$ python3 -q
>>> import numpy as np
>>> import numpy.linalg as la
>>> np.set_printoptions(suppress=True, linewidth=120)
>>> W0 = np.loadtxt("w.csv", delimiter=",")
>>> W0
array([[ 0.,  0.,  0.,  0.,  0.,  0.,  2.,  0.,  0.],
       [ 0.,  0., 10.,  9.,  1., 36.,  0.,  0., 20.],
       [13., 12., 22., 24., 27.,  3.,  9., 39.,  5.],
       [11., 10., 10., 14., 23.,  0.,  9., 33.,  0.],
       [ 0.,  0.,  0.,  0.,  0., 18.,  0.,  0., 11.],
       [ 3.,  2.,  0.,  0.,  7.,  0.,  7.,  9.,  0.],
       [ 2.,  1.,  4.,  0.,  5.,  0.,  4.,  6.,  0.],
       [ 0.,  0.,  0.,  0.,  0.,  9.,  0.,  0.,  0.],
       [ 6.,  5.,  4., 12., 13.,  9.,  0., 18., 11.],
       [ 3.,  2.,  0.,  0.,  7.,  0.,  9.,  9.,  0.],
       [ 0.,  0.,  0.,  0.,  0.,  0.,  0.,  0.,  0.],
       [ 3.,  2.,  2.,  5.,  7.,  6.,  0.,  9.,  7.],
       [ 0.,  0., 10.,  8.,  1., 33.,  0.,  0., 18.],
       [ 0.,  0.,  0.,  0.,  0.,  0.,  0.,  0.,  0.],
       [ 0.,  0.,  0.,  0.,  0.,  0.,  0.,  0.,  0.],
       [ 3.,  2., 22.,  8.,  7., 15.,  5.,  9.,  3.],
       [18., 17., 46., 46., 37., 39.,  9., 54., 22.],
       [10.,  9., 10., 14., 21.,  0.,  7., 30.,  0.]])
>>> Uu, sv, VT = la.svd(W0)
>>> sv.round(2) + 0
array([144.2 ,  64.65,  20.59,  14.51,   5.83,   4.08,   1.31,   0.42,   0.  ])
>>> Y = Uu[:, :8] @ np.diag(sv[:8]) @ VT[:8]
>>> round(float(np.abs(W0 - Y).max()), 2)
0.0
>>> F = np.load("layer1.npy")
>>> F
array([[-3, -2, -1,  0],
       [ 1,  2,  3,  4],
       [ 5,  6,  7,  8],
       [ 9, 10, 11, 12],
       [13, 14, 15, 16],
       [17, 18, 19, 20],
       [21, 22, 23, 24]])
>>> # rank 2
>>> round(la.norm(F, "nuc"), 2)
np.float64(73.59)
>>> np.round(la.norm(F, axis=0), 2)
array([31.86, 33.88, 35.99, 38.16])
>>> round(float(la.norm(F, 2)), 2)
70.01
>>> round(la.norm(F[1], 1), 2), np.round(la.norm(F[1], np.inf), 2)
(np.float64(10.0), np.float64(4.0))
>>> round(la.norm(F[1] - F[0]), 2)
np.float64(8.0)
>>> np.round(F @ la.pinv(F) @ F, 2) + 0
array([[-3., -2., -1.,  0.],
       [ 1.,  2.,  3.,  4.],
       [ 5.,  6.,  7.,  8.],
       [ 9., 10., 11., 12.],
       [13., 14., 15., 16.],
       [17., 18., 19., 20.],
       [21., 22., 23., 24.]])
>>> np.allclose(F[:-1].T @ la.lstsq(F[:-1].T, F[-1])[0], F[-1])
True
>>> np.unique(F.round(6), axis=0).shape
(7, 4)
>>> u, g = F[3], F[1]
>>> u @ u
np.int64(446)
>>> p = (u @ g) / (u @ u) * u
>>> round(float((g - p) @ u), 2)
0.0
>>> p.round(2)
array([2.22, 2.47, 2.71, 2.96])
>>> np.outer(u, g)
array([[ 9, 18, 27, 36],
       [10, 20, 30, 40],
       [11, 22, 33, 44],
       [12, 24, 36, 48]])
>>> np.round(la.norm(F, 2) / la.norm(F), 2)
np.float64(1.0)
>>> [round(float(x), 2) for x in la.svd(F, compute_uv=False)[:3]]
[70.01, 3.58, 0.0]
>>> la.matrix_rank(F, rtol=0.1)
np.int64(1)
>>> la.cond(F) > 100
np.True_
>>> data = np.diag(5 * np.array([1, 0, 2, 1, 0, 0])) + np.array([[7, -2, 0, -7, -8, 3],
...     [-6, 2, -7, -4, -9, 1],
...     [-9, -1, 3, -1, -9, -1],
...     [-9, 4, -6, -8, -6, -5],
...     [8, 3, 3, 8, 5, 8],
...     [-7, -3, 1, 5, 7, -5]])
>>> data
array([[12, -2,  0, -7, -8,  3],
       [-6,  2, -7, -4, -9,  1],
       [-9, -1, 13, -1, -9, -1],
       [-9,  4, -6, -3, -6, -5],
       [ 8,  3,  3,  8,  5,  8],
       [-7, -3,  1,  5,  7, -5]])
>>> Y = data / la.norm(data, axis=1, keepdims=True)
>>> cov = Y @ Y.T
>>> (cov - 2 * np.eye(6)).round(6).argmax(axis=1)
array([1, 3, 3, 1, 0, 3])
>>> round(np.degrees(np.arccos(np.clip(cov[5, 1], -1, 1))), 2)
np.float64(110.07)
>>> cov.round(2)
array([[ 1.  ,  0.12, -0.1 , -0.26,  0.07, -0.89],
       [ 0.12,  1.  ,  0.18,  0.85, -0.63, -0.34],
       [-0.1 ,  0.18,  1.  ,  0.23, -0.35,  0.07],
       [-0.26,  0.85,  0.23,  1.  , -0.79,  0.07],
       [ 0.07, -0.63, -0.35, -0.79,  1.  , -0.14],
       [-0.89, -0.34,  0.07,  0.07, -0.14,  1.  ]])
>>> np.round(la.norm(Y, axis=1), 2)
array([1., 1., 1., 1., 1., 1.])
>>> (np.abs(cov) > 0.9).astype(int)
array([[1, 0, 0, 0, 0, 0],
       [0, 1, 0, 0, 0, 0],
       [0, 0, 1, 0, 0, 0],
       [0, 0, 0, 1, 0, 0],
       [0, 0, 0, 0, 1, 0],
       [0, 0, 0, 0, 0, 1]])
>>> w1 = np.array([[-2, -2, 2],
...     [3, -2, 1],
...     [-3, 3, -1],
...     [-3, 0, 1],
...     [2, 0, -1],
...     [-3, 0, 0]])
>>> beta = np.array([-1, 0, -2])
>>> hid = np.maximum(cov @ w1 + beta, 0)
>>> (hid > 0).astype(int)
array([[1, 0, 0],
       [0, 0, 1],
       [0, 1, 0],
       [0, 0, 0],
       [1, 1, 0],
       [0, 1, 0]])
>>> Z = np.array([[-1, 2], [0, 4], [4, -3]])
>>> np.round(hid @ Z, 2)
array([[-1.27,  2.54],
       [ 2.15, -1.61],
       [ 0.  , 11.36],
       [ 0.  ,  0.  ],
       [-2.79,  5.89],
       [ 0.  , 10.71]])
>>> w1 @ Z
array([[ 10, -18],
       [  1,  -5],
       [ -1,   9],
       [  7,  -9],
       [ -6,   7],
       [  3,  -6]])
>>> X = np.loadtxt("out11.csv", delimiter=",")
>>> X
array([[ 1.,  0.,  0.,  0.,  0.,  0.,  0.,  0.,  0.],
       [-6.,  1.,  0.,  0.,  0.,  0.,  0.,  0.,  0.],
       [ 9., -7.,  1.,  0.,  0.,  0.,  0.,  0.,  0.],
       [-3., -9.,  8.,  1.,  0.,  0.,  0.,  0.,  0.],
       [ 3.,  2., -8.,  2.,  1.,  0.,  0.,  0.,  0.],
       [ 7., -2.,  4., -6., -8.,  1.,  0.,  0.,  0.],
       [-8.,  6., -2., -5., -7., -6.,  1.,  0.,  0.],
       [-5., -6.,  9., -8., -9., -8., -7.,  1.,  0.],
       [-1., -3., -2., -6.,  6.,  5.,  0.,  3.,  1.]])
>>> # triangular: eigenvalues sit on the diagonal
>>> Uu, sv, VT = la.svd(X)
>>> sv.round(2) + 0
array([24.21, 19.16, 13.84, 10.21,  6.62,  3.93,  2.2 ,  0.2 ,  0.  ])
>>> np.argmax(sv[:-1] / (sv[1:] + 1e-6)) + 1
np.int64(8)
>>> Y = Uu[:, :8] @ np.diag(sv[:8]) @ VT[:8]
>>> la.matrix_rank(Y)
np.int64(8)
>>> np.round(la.norm(X - Y, 2), 2), round(float(sv[8]), 2)
(np.float64(0.0), 0.0)
>>> Y.round(2) + 0
array([[ 1.,  0.,  0.,  0.,  0.,  0.,  0.,  0.,  0.],
       [-6.,  1.,  0.,  0.,  0.,  0.,  0.,  0.,  0.],
       [ 9., -7.,  1.,  0.,  0.,  0.,  0.,  0.,  0.],
       [-3., -9.,  8.,  1.,  0.,  0.,  0.,  0.,  0.],
       [ 3.,  2., -8.,  2.,  1.,  0.,  0.,  0.,  0.],
       [ 7., -2.,  4., -6., -8.,  1.,  0.,  0.,  0.],
       [-8.,  6., -2., -5., -7., -6.,  1.,  0.,  0.],
       [-5., -6.,  9., -8., -9., -8., -7.,  1.,  0.],
       [-1., -3., -2., -6.,  6.,  5.,  0.,  3.,  1.]])
>>> la.matrix_rank(X, rtol=0.05)
np.int64(7)
>>> Uu, sv, VT = la.svd(F)
>>> np.argmax(sv[:-1] / (sv[1:] + 1e-6)) + 1
np.int64(2)
>>> Y = Uu[:, :2] @ np.diag(sv[:2]) @ VT[:2]
>>> Y.round(2) + 0
array([[-3., -2., -1.,  0.],
       [ 1.,  2.,  3.,  4.],
       [ 5.,  6.,  7.,  8.],
       [ 9., 10., 11., 12.],
       [13., 14., 15., 16.],
       [17., 18., 19., 20.],
       [21., 22., 23., 24.]])
>>> round(float(la.norm(F - Y, 2)), 2), round(float(sv[2]), 2)
(0.0, 0.0)
>>> np.round(la.norm(F - Y) / la.norm(F), 2)
np.float64(0.0)
>>> X.sum(axis=1)
array([  1.,  -5.,   3.,  -3.,   0.,  -4., -21., -33.,   3.])
>>> np.round(X.mean(axis=0), 2)
array([-0.33, -2.  ,  1.11, -2.44, -1.89, -0.89, -0.67,  0.44,  0.11])
>>> np.round(la.norm(X), 2)
np.float64(36.24)
>>> np.round(la.svd(X, compute_uv=False), 2) + 0
array([24.21, 19.16, 13.84, 10.21,  6.62,  3.93,  2.2 ,  0.2 ,  0.  ])
>>> np.abs(X).max()
np.float64(9.0)
>>> X.shape
(9, 9)
>>> np.diff(X, axis=0)
array([[ -7.,   1.,   0.,   0.,   0.,   0.,   0.,   0.,   0.],
       [ 15.,  -8.,   1.,   0.,   0.,   0.,   0.,   0.,   0.],
       [-12.,  -2.,   7.,   1.,   0.,   0.,   0.,   0.,   0.],
       [  6.,  11., -16.,   1.,   1.,   0.,   0.,   0.,   0.],
       [  4.,  -4.,  12.,  -8.,  -9.,   1.,   0.,   0.,   0.],
       [-15.,   8.,  -6.,   1.,   1.,  -7.,   1.,   0.,   0.],
       [  3., -12.,  11.,  -3.,  -2.,  -2.,  -8.,   1.,   0.],
       [  4.,   3., -11.,   2.,  15.,  13.,   7.,   2.,   1.]])
>>> u = np.array([1, 3])
>>> np.convolve(X[8], u)
array([ -1.,  -6., -11., -12., -12.,  23.,  15.,   3.,  10.,   3.])
>>> np.cross(X[8, :3], X[1, :3])
array([  2.,  12., -19.])
>>> np.correlate(X[8], X[1], "full")
array([  0.,   0.,   0.,   0.,   0.,   0.,   0.,  -1.,   3.,  16.,   6.,  42., -31., -30.,   3., -17.,  -6.])
>>> la.cond(X) > 100
np.True_
>>> la.matrix_rank(X, rtol=0.1)
np.int64(6)
>>> [round(float(x), 2) for x in la.svd(X, compute_uv=False)[:3]]
[24.21, 19.16, 13.84]
>>> np.round(la.norm(X, 2) / la.norm(X), 2)
np.float64(0.67)
>>> K = np.load("case1.npy")
>>> K
array([[ 1,  1, -1, -1,  1,  1, -1, -1],
       [ 1, -1, -1,  1, -1,  1,  1, -1],
       [ 1, -1,  1, -1,  1, -1,  1, -1],
       [ 1,  1,  1,  1,  1,  1,  1,  1],
       [ 1, -1,  1, -1, -1,  1, -1,  1]])
>>> K.shape
(5, 8)
>>> np.diff(K, axis=0)
array([[ 0, -2,  0,  2, -2,  0,  2,  0],
       [ 0,  0,  2, -2,  2, -2,  0,  0],
       [ 0,  2,  0,  2,  0,  2,  0,  2],
       [ 0, -2,  0, -2, -2,  0, -2,  0]])
>>> la.matrix_rank(K)
np.int64(5)
>>> np.round(la.norm(K), 2)
np.float64(6.32)
>>> np.unravel_index(np.abs(K).argmax(), K.shape)
(np.int64(0), np.int64(0))
>>> K.sum(axis=1)
array([0, 0, 0, 8, 0])
